In [1]: import numpy as np

In [2]: import numpy.linalg as la

In [3]: np.set_printoptions(precision=2, suppress=True, linewidth=140, legacy="1.25")

In [4]: X = np.loadtxt("arr.csv", delimiter=",")

In [5]: print(X)
[[ 3.3  0.4  0.4  0.9 -0.9  1.1 -0.5 -0.4  1.1]
 [ 3.9 -1.5 -0.6  0.4 -0.6 -0.1 -0.1  1.1 -0.3]
 [ 1.2  1.5  0.9 -0.7 -1.3  0.6 -1.1  1.  -0.3]
 [ 0.  -0.7 -0.8  1.4 -0.2 -0.4  1.4  2.   0.7]
 [-0.9  0.9 -1.  -0.6  0.5  0.7  0.  -1.   0.9]]

In [6]: blk = np.stack([X, -2 * X, X[::-1]])

In [7]: print((blk @ X.T).shape)
(3, 5, 5)

In [8]: print(blk.sum(axis=0))
[[-4.2  0.5 -1.4 -1.5  1.4 -0.4  0.5 -0.6 -0.2]
 [-3.9  0.8 -0.2  1.   0.4 -0.3  1.5  0.9  1. ]
 [ 0.   0.   0.   0.   0.   0.   0.   0.   0. ]
 [ 3.9 -0.8  0.2 -1.  -0.4  0.3 -1.5 -0.9 -1. ]
 [ 4.2 -0.5  1.4  1.5 -1.4  0.4 -0.5  0.6  0.2]]

In [9]: print(la.norm(blk, axis=(1, 2)))
[ 7.74 15.48  7.74]

In [10]: left, sig, VT = la.svd(X, full_matrices=False)

In [11]: print(np.round(np.sqrt((sig ** 2).sum()), 2), round(float(la.norm(X)), 2))
7.74 7.74

In [12]: print(np.abs(left[:, 0]).round(6).argmax())
1

In [13]: print(np.round(left.T @ X @ VT.T, 2) + 0)
[[5.79 0.   0.   0.   0.  ]
 [0.   3.75 0.   0.   0.  ]
 [0.   0.   2.46 0.   0.  ]
 [0.   0.   0.   2.15 0.  ]
 [0.   0.   0.   0.   1.29]]

In [14]: print(left.shape, sig.shape, VT.shape)
(5, 5) (5,) (5, 9)

In [15]: print(np.round(VT @ VT.T, 2) + 0)
[[1. 0. 0. 0. 0.]
 [0. 1. 0. 0. 0.]
 [0. 0. 1. 0. 0.]
 [0. 0. 0. 1. 0.]
 [0. 0. 0. 0. 1.]]

In [16]: print(np.allclose(left * sig @ VT, X))
True

In [17]: print(np.round(left.T @ left, 2) + 0)
[[1. 0. 0. 0. 0.]
 [0. 1. 0. 0. 0.]
 [0. 0. 1. 0. 0.]
 [0. 0. 0. 1. 0.]
 [0. 0. 0. 0. 1.]]

In [18]: print(np.abs(VT[0]))
[0.91 0.13 0.03 0.16 0.25 0.09 0.09 0.22 0.04]

In [19]: print(np.unravel_index(np.abs(X).argmax(), X.shape))
(1, 0)

In [20]: print(la.matrix_rank(X))
5

In [21]: X[5]
Traceback (most recent call last):
  Cell In[21], line 1
    X[5]
IndexError: index 5 is out of bounds for axis 0 with size 5


In [22]: print(X.sum(axis=1))
[ 5.4  2.2  1.8  3.4 -0.5]

In [23]: print(X - X[0])
[[ 0.   0.   0.   0.   0.   0.   0.   0.   0. ]
 [ 0.6 -1.9 -1.  -0.5  0.3 -1.2  0.4  1.5 -1.4]
 [-2.1  1.1  0.5 -1.6 -0.4 -0.5 -0.6  1.4 -1.4]
 [-3.3 -1.1 -1.2  0.5  0.7 -1.5  1.9  2.4 -0.4]
 [-4.2  0.5 -1.4 -1.5  1.4 -0.4  0.5 -0.6 -0.2]]

In [24]: print(np.diff(X, axis=0))
[[ 0.6 -1.9 -1.  -0.5  0.3 -1.2  0.4  1.5 -1.4]
 [-2.7  3.   1.5 -1.1 -0.7  0.7 -1.  -0.1  0. ]
 [-1.2 -2.2 -1.7  2.1  1.1 -1.   2.5  1.   1. ]
 [-0.9  1.6 -0.2 -2.   0.7  1.1 -1.4 -3.   0.2]]

In [25]: print(X.sum(axis=0))
[ 7.5  0.6 -1.1  1.4 -2.5  1.9 -0.3  2.7  2.1]

In [26]: print(round(la.norm(X), 2))
7.74

In [27]: rng = np.random.default_rng(4)

In [28]: out = X + rng.integers(-2, 3, (5, 4)) @ rng.integers(-2, 3, (4, 9))

In [29]: print(out)
[[ 6.3  8.4 -5.6  4.9  5.1  5.1 -0.5  2.6 -4.9]
 [ 9.9  8.5 -8.6  4.4  7.4 -0.1 -2.1  7.1 -8.3]
 [ 5.2  2.5  0.9 -0.7  0.7 -3.4  1.9  1.  -2.3]
 [ 7.   5.3 -4.8  3.4  5.8 -4.4  3.4  5.  -5.3]
 [ 2.1  5.9 -4.   0.4  6.5 -1.3  3.  -1.   0.9]]

In [30]: print(np.abs(out - X).sum(axis=1))
[40. 52. 16. 40. 23.]

In [31]: print(la.matrix_rank(out - X, tol=1e-8))
4

In [32]: W2 = np.array([[1, 2, -7, -9, 4, 0, 2], [4, -3, -3, -5, -9, 6, -3]])

In [33]: feats = rng.normal(size=(10, 2)) @ W2 + np.array([4, 3, 0, -1, -4, 1, -3])

In [34]: print(feats)
[[ -3.7   10.91   0.92   2.61  18.17 -11.71   4.91]
 [  4.5    1.68   1.78   1.04  -7.27   2.26  -4.32]
 [  6.46  -2.92   7.43   7.43 -18.8    6.91  -8.92]
 [  8.21   0.34  -4.27  -7.64 -12.35   7.04  -5.66]
 [  1.04   7.86  -3.77  -4.73   8.66  -4.88   1.86]
 [  2.39   2.01   6.19   7.2   -5.36  -0.22  -3.99]
 [  8.15   1.94  -7.79 -11.99  -8.67   6.11  -4.06]
 [  0.86   3.4    6.79   8.42  -1.37  -2.64  -2.6 ]
 [  0.87   3.16   7.34   9.1   -1.93  -2.51  -2.84]
 [  3.23   2.92   2.06   1.8   -3.77   0.21  -3.08]]

In [35]: f = np.array([-2, -3])

In [36]: print(np.convolve(feats[5], f))
[ -4.78 -11.2  -18.43 -32.98 -10.87  16.52   8.63  11.96]

In [37]: left, sig, VT = la.svd(feats)

In [38]: V = VT[:(sig > 1e-8).sum()]

In [39]: x = feats[5] + -2 * feats[7] + rng.integers(2) * np.eye(7)[1]

In [40]: print(x)
[ 0.67 -3.79 -7.38 -9.65 -2.61  5.07  1.21]

In [41]: print(V.T @ V)
[[ 0.33  0.32 -0.04 -0.13 -0.23  0.03 -0.22]
 [ 0.32  0.67  0.03 -0.03  0.14 -0.26 -0.17]
 [-0.04  0.03  0.35  0.45 -0.09 -0.09 -0.09]
 [-0.13 -0.03  0.45  0.6  -0.04 -0.13 -0.06]
 [-0.23  0.14 -0.09 -0.04  0.62 -0.29  0.26]
 [ 0.03 -0.26 -0.09 -0.13 -0.29  0.24 -0.04]
 [-0.22 -0.17 -0.09 -0.06  0.26 -0.04  0.2 ]]

In [42]: print(la.matrix_rank(np.vstack([feats, x])))
4

In [43]: print(np.diag(V.T @ V))
[0.33 0.67 0.35 0.6  0.62 0.24 0.2 ]

In [44]: left, sig = la.svd(feats)
Traceback (most recent call last):
  Cell In[44], line 1
    left, sig = la.svd(feats)
ValueError: too many values to unpack (expected 2)


In [45]: left, sig, VT = la.svd(feats, full_matrices=False)

In [46]: print(np.abs(VT[0]))
[0.3  0.19 0.06 0.02 0.78 0.39 0.32]

In [47]: print(np.round(VT @ VT.T, 2) + 0)
[[1. 0. 0. 0. 0. 0. 0.]
 [0. 1. 0. 0. 0. 0. 0.]
 [0. 0. 1. 0. 0. 0. 0.]
 [0. 0. 0. 1. 0. 0. 0.]
 [0. 0. 0. 0. 1. 0. 0.]
 [0. 0. 0. 0. 0. 1. 0.]
 [0. 0. 0. 0. 0. 0. 1.]]

In [48]: print(left.shape, sig.shape, VT.shape)
(10, 7) (7,) (7, 7)
